% ipython --no-banner

In [1]: import numpy as np

In [2]: import numpy.linalg as la

In [3]: np.set_printoptions(suppress=True, linewidth=100)

In [4]: rd = lambda a: np.round(a, 1) + 0

In [5]: F = np.loadtxt("out0.csv", delimiter=",")

In [6]: F
Out[6]: 
array([[  2.1,   0.7,   0.4,  -2.3,   0.3],
       [ -1.1,   0. ,   0.2,   1.4,  -0.2],
       [  0.1,   0.3,   0.2,  -0.8,   2.3],
       [ -0.7,   0.6,  -0.1,  -0.9,   1.3],
       [ -0.4,  -0.4,  -1.7,   1.3,   1.3],
       [  0.2,   1.3,   0.4,   0.8,  -0.2],
       [  0.2,  -1.5,   1.3,   3. ,  -2.8],
       [ -1.4,   0.7,  -1.4,  -0.7,   0.2],
       [  2.2,  -1.8,   0.4,  -0.5,  -0.2],
       [ -0.4,   0.6,   1.5,  -0.3,  -0.7],
       [ -0.2,   0.2,  -0.4,   1.6,   0.4],
       [  0.2,  -1.5,   0.1,   0.6,   1.1],
       [ -0.5,   1.4,  -0.5,  -1.1,   0.6],
       [ -1.1,   0. ,  -0.6,  -0.8,  -0.7],
       [  0. ,   0.5,   0.1,  -1.4,  -2.5],
       [ -0.1,   0.6,   0.8,  -0.2,   1.3],
       [  4. ,  38. ,   8. ,  -6. , -18. ],
       [  0.2,   0.6,   1.4,  -0.6,   0.9],
       [  0.8,   0.4,  -1.7,   1.6,  -0.2],
       [ -0.2,   1.9,   0. ,   0.2,  -1.1],
       [  0.4,  -0.2,  -0.5,  -0.4,   0.8],
       [  0.5,  -0.5,   2.5,   1.3,  -0.1],
       [ -0.8,   1.1,  -0.5,   1.1,   1.3]])

In [7]: Y = np.array([[0, 0], [1, 0], [0, -2], [2, 1], [0, -2]])

In [8]: rd(np.einsum("ij->j", F))
Out[8]: array([  4. ,  43. ,   9.9,  -3.1, -14.9])

In [9]: lab = F[:, 3] > np.median(F[:, 3])

In [10]: f = F[lab].mean(axis=0) - F[~lab].mean(axis=0)

In [11]: rd((((F - F.mean(axis=0)) @ f > 0) == lab).mean())
Out[11]: np.float64(0.6)

In [12]: Y = np.c_[F[:, :3] @ np.array([[-2, 4, 5], [2, -4, 0], [-4, 2, 2]]), np.array([1, 0, -2, 2, -2, -3, 3, -2, 1, -3, -2, 0, 2, 3, -1, -3, 0, -1, 0, 1, -3, 3, 2])]

In [13]: rd(Y)
Out[13]: 
array([[  -4.4,    6.4,   11.3,    1. ],
       [   1.4,   -4. ,   -5.1,    0. ],
       [  -0.4,   -0.4,    0.9,   -2. ],
       [   3. ,   -5.4,   -3.7,    2. ],
       [   6.8,   -3.4,   -5.4,   -2. ],
       [   0.6,   -3.6,    1.8,   -3. ],
       [  -8.6,    9.4,    3.6,    3. ],
       [   9.8,  -11.2,   -9.8,   -2. ],
       [  -9.6,   16.8,   11.8,    1. ],
       [  -4. ,   -1. ,    1. ,   -3. ],
       [   2.4,   -2.4,   -1.8,   -2. ],
       [  -3.8,    7. ,    1.2,    0. ],
       [   5.8,   -8.6,   -3.5,    2. ],
       [   4.6,   -5.6,   -6.7,    3. ],
       [   0.6,   -1.8,    0.2,   -1. ],
       [  -1.8,   -1.2,    1.1,   -3. ],
       [  36. , -120. ,   36. ,    0. ],
       [  -4.8,    1.2,    3.8,   -1. ],
       [   6. ,   -1.8,    0.6,    0. ],
       [   4.2,   -8.4,   -1. ,    1. ],
       [   0.8,    1.4,    1. ,   -3. ],
       [ -12. ,    9. ,    7.5,    3. ],
       [   5.8,   -8.6,   -5. ,    2. ]])

In [14]: rd(la.lstsq(F, Y[:, 0])[0])
Out[14]: array([-2.,  2., -4.,  0.,  0.])

In [15]: la.matrix_rank(np.c_[F, Y])
Out[15]: np.int64(6)

In [16]: rd(la.norm(Y - F @ la.lstsq(F, Y)[0], axis=0))
Out[16]: array([0. , 0. , 0. , 9.2])
